$ python -q
>>> import numpy as np
>>> import numpy.linalg as la
>>> np.set_printoptions(suppress=True, linewidth=140)
>>> def rd(a):
...     return np.round(a, 1) + 0
... 
>>> mat = np.array([[1, -5, -4, -6, 0, 0],
...     [2, 3, 7, 5, 0, 0],
...     [-7, -2, 2, 0, 0, 0],
...     [8, -6, 5, 9, 0, 0],
...     [0, 0, 0, 0, 6, -8],
...     [0, 0, 0, 0, -9, -5]])
>>> # splits into 2 blocks
>>> x0 = np.array([-2, 2, 1, 6, 8, 5])
>>> mat @ (2 * x0)
array([-104,   78,   24,   62,   16, -194])
>>> mat @ np.eye(6)[2]
array([-4.,  7.,  2.,  5.,  0.,  0.])
>>> mat @ x0
array([-52,  39,  12,  31,   8, -97])
>>> mat * x0
array([[ -2, -10,  -4, -36,   0,   0],
       [ -4,   6,   7,  30,   0,   0],
       [ 14,  -4,   2,   0,   0,   0],
       [-16, -12,   5,  54,   0,   0],
       [  0,   0,   0,   0,  48, -40],
       [  0,   0,   0,   0, -72, -25]])
>>> (mat * x0).sum(axis=1)
array([-52,  39,  12,  31,   8, -97])
>>> f = np.array([4, -5, 3, 3, 4, 0])
>>> M2 = mat + np.outer(f, np.eye(6)[5])
>>> rd(la.det(M2) / la.det(mat)), rd(1 + la.solve(mat, f)[5])
(np.float64(0.6), np.float64(0.6))
>>> M2
array([[ 1., -5., -4., -6.,  0.,  4.],
       [ 2.,  3.,  7.,  5.,  0., -5.],
       [-7., -2.,  2.,  0.,  0.,  3.],
       [ 8., -6.,  5.,  9.,  0.,  3.],
       [ 0.,  0.,  0.,  0.,  6., -4.],
       [ 0.,  0.,  0.,  0., -9., -5.]])
>>> la.matrix_rank(M2 - mat)
np.int64(1)
>>> data = np.load("layer17.npy")
>>> data
array([[-1.,  2., -1.],
       [-3.,  4., -1.],
       [ 0.,  2., -2.]])
>>> rng = np.random.default_rng(7222)
>>> labels = rng.permutation(3)
>>> labels
array([0, 2, 1])
>>> M2 = data[labels][:, labels]
>>> np.allclose(M2, data)
False
>>> rd(la.det(M2)), rd(la.det(data[labels]))
(np.float64(0.0), np.float64(0.0))
>>> left, sig, VT = la.svd(data)
>>> V = VT[:(sig > 1e-8).sum()]
>>> x0 = data[2] + 2 * data[1] + rng.integers(2) * np.eye(3)[1]
>>> x0
array([-6., 10., -4.])
>>> np.allclose(V.T @ V @ x0, x0)
True
